% python3 -q
>>> import numpy as np
>>> from numpy import linalg as LA
>>> np.set_printoptions(precision=3, suppress=True, linewidth=140, legacy="1.25")
>>> feats = np.loadtxt("case19.csv", delimiter=",")
>>> feats
array([[4., 0., 0.],
       [0., 0., 0.]])
>>> Uu, sv, VT = LA.svd(feats)
>>> evecs = VT[:(sv > 1e-8).sum()]
>>> rng = np.random.default_rng(59)
>>> x = feats[1] + -2 * feats[0] + rng.integers(2) * np.eye(3)[0]
>>> x
array([-7.,  0.,  0.])
>>> evecs.T @ evecs
array([[1., 0., 0.],
       [0., 0., 0.],
       [0., 0., 0.]])
>>> round(LA.norm(x - evecs.T @ evecs @ x), 3)
0.0
>>> [round(float(x), 3) for x in LA.svd(feats, compute_uv=False)[:3]]
[4.0, 0.0]
>>> np.argsort(-LA.norm(feats, axis=0).round(6), kind="stable")[:3]
array([0, 1, 2])
>>> K = np.loadtxt("block10.csv", delimiter=",")
>>> K
array([[-1.514, -1.276,  2.254],
       [ 1.261,  2.493, -1.093],
       [ 1.509,  1.035, -2.377],
       [ 1.513,  1.154, -2.319],
       [-0.22 ,  2.421,  1.758],
       [-1.084, -2.728,  0.619],
       [-1.088, -2.724,  0.628],
       [ 1.469,  1.849, -1.851],
       [ 1.159,  2.646, -0.809],
       [ 0.918,  2.847, -0.228],
       [-0.217, -2.781, -1.104],
       [-1.462, -0.517,  2.568],
       [ 1.507,  1.487, -2.125],
       [-0.728,  1.706,  2.357],
       [ 1.338,  2.332, -1.331],
       [-0.827,  1.523,  2.449],
       [-1.473, -1.821,  1.875],
       [ 1.098, -0.908, -2.64 ],
       [-1.435, -0.345,  2.612],
       [-1.205,  0.601,  2.681],
       [ 0.685, -1.781, -2.315],
       [ 0.488, -2.088, -2.098],
       [ 1.451,  0.442, -2.588],
       [ 1.468,  0.561, -2.556],
       [-1.47 , -1.841,  1.857]])
>>> Uu, sv, VT = LA.svd(K)
>>> np.argmax(sv[:-1] / (sv[1:] + 1e-6)) + 1
2
>>> B = Uu[:, :2] @ np.diag(sv[:2]) @ VT[:2]
>>> LA.matrix_rank(B)
2
>>> np.round(np.abs(K - B).max(), 3)
0.0
>>> x = np.array([-3, 0, 1])
>>> (K @ x).argmax()
11
>>> np.sign((K @ x).round(6))
array([ 1., -1., -1., -1.,  1.,  1.,  1., -1., -1., -1., -1.,  1., -1.,  1., -1.,  1.,  1., -1.,  1.,  1., -1., -1., -1., -1.,  1.])
>>> K @ np.eye(3)[2]
array([ 2.254, -1.093, -2.377, -2.319,  1.758,  0.619,  0.628, -1.851, -0.809, -0.228, -1.104,  2.568, -2.125,  2.357, -1.331,  2.449,
        1.875, -2.64 ,  2.612,  2.681, -2.315, -2.098, -2.588, -2.556,  1.857])
>>> C2 = np.cov(K, rowvar=False)
>>> round(float(np.corrcoef(K[:, 2], K[:, 0])[0, 1]), 3)
-0.903
>>> C2.shape
(3, 3)
>>> np.argsort(-K.std(axis=0).round(6), kind="stable")
array([2, 1, 0])
>>> K.std(axis=0)
array([1.205, 1.851, 2.013])
>>> np.argwhere(np.triu(np.abs(np.corrcoef(K.T)) > 0.8, 1))
array([[0, 2]])
>>> F = np.loadtxt("out19.csv", delimiter=",")
>>> F
array([[1.   , 0.   , 0.   , 0.   ],
       [0.   , 0.333, 0.333, 0.333],
       [0.333, 0.   , 0.333, 0.333],
       [0.   , 0.333, 0.   , 0.667]])
>>> np.sort(np.abs(LA.eigvals(F)))[::-1]
array([1.   , 0.946, 0.28 , 0.28 ])
>>> LA.matrix_power(F, 2)
array([[1.   , 0.   , 0.   , 0.   ],
       [0.111, 0.222, 0.222, 0.444],
       [0.444, 0.111, 0.111, 0.333],
       [0.   , 0.333, 0.111, 0.556]])
>>> np.round(LA.matrix_power(F, 100), 3) + 0
array([[1.   , 0.   , 0.   , 0.   ],
       [0.996, 0.001, 0.001, 0.002],
       [0.997, 0.001, 0.   , 0.001],
       [0.995, 0.001, 0.001, 0.003]])
>>> F @ np.ones(4)
array([1., 1., 1., 1.])
>>> p = np.eye(4)[0]
>>> for _ in range(5):
...     p = p @ F
...     print(p.round(3))
... 
[1. 0. 0. 0.]
[1. 0. 0. 0.]
[1. 0. 0. 0.]
[1. 0. 0. 0.]
[1. 0. 0. 0.]
